$ python3 -q
>>> import numpy as np
>>> from numpy import linalg as LA
>>> np.set_printoptions(precision=1, suppress=True, linewidth=120)
>>> mat = np.array([[0.0, 0.0, -6.0], [0.0, 0.0, 1.0], [-6.0, 1.0, 0.0]])
>>> ev, evecs = LA.eigh(mat)
>>> x0 = np.array([1, 0, -1])
>>> print(x0 @ mat @ x0 / (x0 @ x0), round(float(ev[0]), 1), round(ev[-1], 1))
6.0 -6.1 6.1
>>> print(evecs * np.maximum(ev, 0) @ evecs.T)
[[ 3.  -0.5 -3. ]
 [-0.5  0.1  0.5]
 [-3.   0.5  3. ]]
>>> K = np.loadtxt("data.csv", delimiter=",")
>>> print(K)
[[ 2.  -1.4  0.8]
 [ 2.   3.1 -7. ]
 [ 2.   2.3 -6. ]
 [ 2.   0.5 -7.4]
 [ 2.   0.2 -4.1]
 [ 2.  -1.7 -3.4]
 [ 2.   1.8 -4.3]
 [ 2.   2.7 -6.4]
 [ 2.  -1.2 -3.6]
 [ 2.   0.4  0. ]
 [ 2.  -0.2 -3. ]
 [ 2.   0.9  4.7]
 [ 2.  -0.2  0.3]]
>>> B = np.c_[K[:, :1] @ np.array([[3]]), np.array([-1, 3, 0, 2, -1, -1, -1, 2, -1, -1, -1, -1, -2])]
>>> print(B)
[[ 6. -1.]
 [ 6.  3.]
 [ 6.  0.]
 [ 6.  2.]
 [ 6. -1.]
 [ 6. -1.]
 [ 6. -1.]
 [ 6.  2.]
 [ 6. -1.]
 [ 6. -1.]
 [ 6. -1.]
 [ 6. -1.]
 [ 6. -2.]]
>>> print(np.round(LA.norm(B - K @ LA.lstsq(K, B)[0], axis=0), 1) + 0)
[0.  3.2]
>>> print(LA.matrix_rank(np.c_[K, B]))
4
>>> print(np.round(LA.lstsq(K, B[:, 0])[0], 1) + 0)
[3. 0. 0.]
>>> x0 = np.array([2, -3])
>>> y = B @ x0
>>> print(LA.lstsq(B, y)[0])
[ 2. -3.]
>>> print(y)
[15.  3. 12.  6. 15. 15. 15.  6. 15. 15. 15. 15. 18.]
>>> print(LA.solve(B.T @ B, B.T @ y))
[ 2. -3.]
>>> rng = np.random.default_rng(28)
>>> y = y + 0.3 * rng.normal(size=13)
>>> print(y)
[14.6  3.  11.9  5.8 15.1 15.3 15.   5.6 15.1 14.9 15.3 14.9 18.2]
>>> coef, *_ = LA.lstsq(B, y)
>>> print(round(LA.norm(y - B @ coef), 1))
0.7
>>> print(np.round(B.T @ (y - B @ coef), 1) + 0)
[0. 0.]
>>> print(coef.round())
[ 2. -3.]
>>> q, Rm = LA.qr(K)
>>> print(q.round(1) + 0)
[[-0.3  0.4  0.2]
 [-0.3 -0.5 -0.1]
 [-0.3 -0.3 -0.1]
 [-0.3  0.  -0.4]
 [-0.3  0.1 -0.1]
 [-0.3  0.4 -0.2]
 [-0.3 -0.2  0. ]
 [-0.3 -0.4 -0.1]
 [-0.3  0.3 -0.2]
 [-0.3  0.   0.3]
 [-0.3  0.1 -0.1]
 [-0.3 -0.1  0.7]
 [-0.3  0.1  0.2]]
>>> print(Rm)
[[-7.2 -2.  10.9]
 [ 0.  -5.4  5.5]
 [ 0.   0.  11.1]]
>>> print(q.shape, Rm.shape)
(13, 3) (3, 3)
>>> print(np.abs(np.diag(Rm)))
[ 7.2  5.4 11.1]
>>> print(np.round(q @ Rm, 1) + 0)
[[ 2.  -1.4  0.8]
 [ 2.   3.1 -7. ]
 [ 2.   2.3 -6. ]
 [ 2.   0.5 -7.4]
 [ 2.   0.2 -4.1]
 [ 2.  -1.7 -3.4]
 [ 2.   1.8 -4.3]
 [ 2.   2.7 -6.4]
 [ 2.  -1.2 -3.6]
 [ 2.   0.4  0. ]
 [ 2.  -0.2 -3. ]
 [ 2.   0.9  4.7]
 [ 2.  -0.2  0.3]]
>>> x0 = np.array([-2, -3, 0])
>>> y = K @ x0
>>> print(np.round(LA.pinv(K) @ K, 1) + 0)
[[1. 0. 0.]
 [0. 1. 0.]
 [0. 0. 1.]]
>>> y = y + 0.1 * rng.normal(size=13)
>>> print(y)
[  0.1 -13.1 -11.   -5.6  -4.6   1.3  -9.4 -12.1  -0.6  -5.1  -3.4  -6.6  -3.2]
>>> coef, *_ = LA.lstsq(K, y)
>>> print(coef.round(1) + 0)
[-2. -3.  0.]
>>> print([round(float(LA.norm(LA.solve(K.T @ K + lam * np.eye(3), K.T @ y))), 2) for lam in (0, 1, 10, 100)])
[3.58, 3.44, 2.59, 1.07]
>>> E = np.loadtxt("out11.csv", delimiter=",")
>>> print(E.round(1) + 0)
[[-0.4 -0.3  0.4  0.1  0.8]
 [-0.3 -0.6  0.4 -0.5 -0.4]
 [-0.9  0.3 -0.2  0.2 -0.2]
 [ 0.   0.7  0.5 -0.5  0.1]
 [-0.1  0.  -0.7 -0.7  0.3]]
>>> # columns are unit length and at right angles
>>> B = LA.inv(E)
>>> print(B.round(1) + 0)
[[-0.4 -0.3 -0.9  0.  -0.1]
 [-0.3 -0.6  0.3  0.7  0. ]
 [ 0.4  0.4 -0.2  0.5 -0.7]
 [ 0.1 -0.5  0.2 -0.5 -0.7]
 [ 0.8 -0.4 -0.2  0.1  0.3]]
>>> print(np.round(LA.inv(B), 1) + 0)
[[-0.4 -0.3  0.4  0.1  0.8]
 [-0.3 -0.6  0.4 -0.5 -0.4]
 [-0.9  0.3 -0.2  0.2 -0.2]
 [ 0.   0.7  0.5 -0.5  0.1]
 [-0.1  0.  -0.7 -0.7  0.3]]
>>> print(round(LA.slogdet(E)[0], 1))
1.0
>>> print(np.argsort(-LA.norm(mat, axis=0).round(6), kind="stable")[:3])
[2 0 1]
>>> A = np.loadtxt("block9.csv", delimiter=",")
>>> print(A.round(1) + 0)
[[ 0.   0.3  0.1 -0.2  0.1 -0.2 -0.5 -0.5 -0.4  0.1]
 [-0.2 -0.2  0.3  0.3 -0.4 -0.3  0.4 -0.2 -0.4  0.2]
 [ 0.1 -0.3 -0.2  0.2  0.7  0.3  0.3 -0.3 -0.3 -0.1]
 [ 0.6 -0.4 -0.2  0.1 -0.1 -0.2 -0.2  0.1  0.   0.6]
 [ 0.1  0.7 -0.4  0.5 -0.1  0.1  0.2 -0.1  0.1  0.2]
 [ 0.   0.1  0.1 -0.2  0.3 -0.6  0.3 -0.3  0.5  0.2]
 [ 0.2 -0.1  0.5  0.5 -0.1  0.2 -0.3 -0.3  0.5 -0.2]
 [-0.2  0.2  0.5  0.   0.3  0.3  0.   0.3  0.   0.6]
 [ 0.7  0.3  0.4 -0.2  0.   0.   0.3  0.1 -0.2 -0.3]
 [ 0.   0.   0.1  0.4  0.3 -0.5 -0.3  0.5 -0.2 -0.2]]
>>> # columns are unit length and at right angles
>>> print(LA.svd(A, compute_uv=False))
[1. 1. 1. 1. 1. 1. 1. 1. 1. 1.]
>>> print(LA.norm(A, axis=0))
[1. 1. 1. 1. 1. 1. 1. 1. 1. 1.]
>>> gram = mat.T @ mat
>>> print(gram)
[[36. -6.  0.]
 [-6.  1.  0.]
 [ 0.  0. 37.]]
>>> print(LA.eigvalsh(gram)[::-1])
[37. 37.  0.]
>>> print(np.diag(gram))
[36.  1. 37.]
>>> print(np.trace(gram), (mat ** 2).sum())
74.0 74.0
>>> print((mat @ mat.T).shape)
(3, 3)
>>> q, evecs = LA.qr(A[:, :6])[0], LA.qr(A[:, 6:])[0]
>>> sigma = LA.svd(q.T @ evecs, compute_uv=False)
>>> print(sigma.round(1) + 0)
[0. 0. 0. 0.]
>>> print(round(float(LA.norm(q @ q.T - evecs @ evecs.T, 2)), 1))
1.0
>>> print(np.degrees(np.arccos(sigma.clip(0, 1))))
[90. 90. 90. 90.]
>>> M = np.load("sample1.npy")
>>> print(M.round(1) + 0)
[[-0.5  0.9 -2.1 -1.1  0.  -0.6 -2.5 -0.5  3.4]
 [-1.2 -1.3  2.6 -1.8 -2.2  1.4 -0.7  1.8  1.3]
 [ 0.2 -3.1 -1.5 -0.7  1.  -2.   1.7  2.1  0.8]
 [ 0.  -0.6 -1.2 -2.4 -0.3 -0.6 -2.5  0.4 -3.2]
 [-2.1  1.6 -0.8  0.7 -3.  -2.4  1.1  0.7 -0.5]
 [-2.  -2.9  0.3  2.1 -0.4 -0.5 -1.4 -2.3 -0.2]
 [ 0.3 -0.2 -1.9  2.7 -0.7  2.2 -1.2  2.7 -0.3]
 [ 3.4 -1.1 -0.7 -0.1 -3.1  0.   0.4 -1.5  0.3]
 [ 1.8  0.3  2.3  1.5  0.4 -2.7 -2.1  1.4  0.3]]
>>> q, Rm = LA.qr(M)
>>> print(np.abs(np.diag(Rm)))
[5. 5. 5. 5. 5. 5. 5. 5. 5.]
>>> print(np.round(q @ Rm, 1) + 0)
[[-0.5  0.9 -2.1 -1.1  0.  -0.6 -2.5 -0.5  3.4]
 [-1.2 -1.3  2.6 -1.8 -2.2  1.4 -0.7  1.8  1.3]
 [ 0.2 -3.1 -1.5 -0.7  1.  -2.   1.7  2.1  0.8]
 [ 0.  -0.6 -1.2 -2.4 -0.3 -0.6 -2.5  0.4 -3.2]
 [-2.1  1.6 -0.8  0.7 -3.  -2.4  1.1  0.7 -0.5]
 [-2.  -2.9  0.3  2.1 -0.4 -0.5 -1.4 -2.3 -0.2]
 [ 0.3 -0.2 -1.9  2.7 -0.7  2.2 -1.2  2.7 -0.3]
 [ 3.4 -1.1 -0.7 -0.1 -3.1  0.   0.4 -1.5  0.3]
 [ 1.8  0.3  2.3  1.5  0.4 -2.7 -2.1  1.4  0.3]]
>>> print(np.round(q.T @ q, 1) + 0)
[[1. 0. 0. 0. 0. 0. 0. 0. 0.]
 [0. 1. 0. 0. 0. 0. 0. 0. 0.]
 [0. 0. 1. 0. 0. 0. 0. 0. 0.]
 [0. 0. 0. 1. 0. 0. 0. 0. 0.]
 [0. 0. 0. 0. 1. 0. 0. 0. 0.]
 [0. 0. 0. 0. 0. 1. 0. 0. 0.]
 [0. 0. 0. 0. 0. 0. 1. 0. 0.]
 [0. 0. 0. 0. 0. 0. 0. 1. 0.]
 [0. 0. 0. 0. 0. 0. 0. 0. 1.]]
>>> print(q.shape, Rm.shape)
(9, 9) (9, 9)
>>> print(q.round(1) + 0)
[[-0.1  0.2 -0.4 -0.2  0.  -0.1 -0.5 -0.1  0.7]
 [-0.2 -0.3  0.5 -0.4 -0.4  0.3 -0.1  0.4  0.3]
 [ 0.  -0.6 -0.3 -0.1  0.2 -0.4  0.3  0.4  0.2]
 [ 0.  -0.1 -0.2 -0.5 -0.1 -0.1 -0.5  0.1 -0.6]
 [-0.4  0.3 -0.2  0.1 -0.6 -0.5  0.2  0.1 -0.1]
 [-0.4 -0.6  0.1  0.4 -0.1 -0.1 -0.3 -0.5  0. ]
 [ 0.1  0.  -0.4  0.5 -0.1  0.4 -0.2  0.5 -0.1]
 [ 0.7 -0.2 -0.1  0.  -0.6  0.   0.1 -0.3  0.1]
 [ 0.4  0.1  0.5  0.3  0.1 -0.5 -0.4  0.3  0.1]]
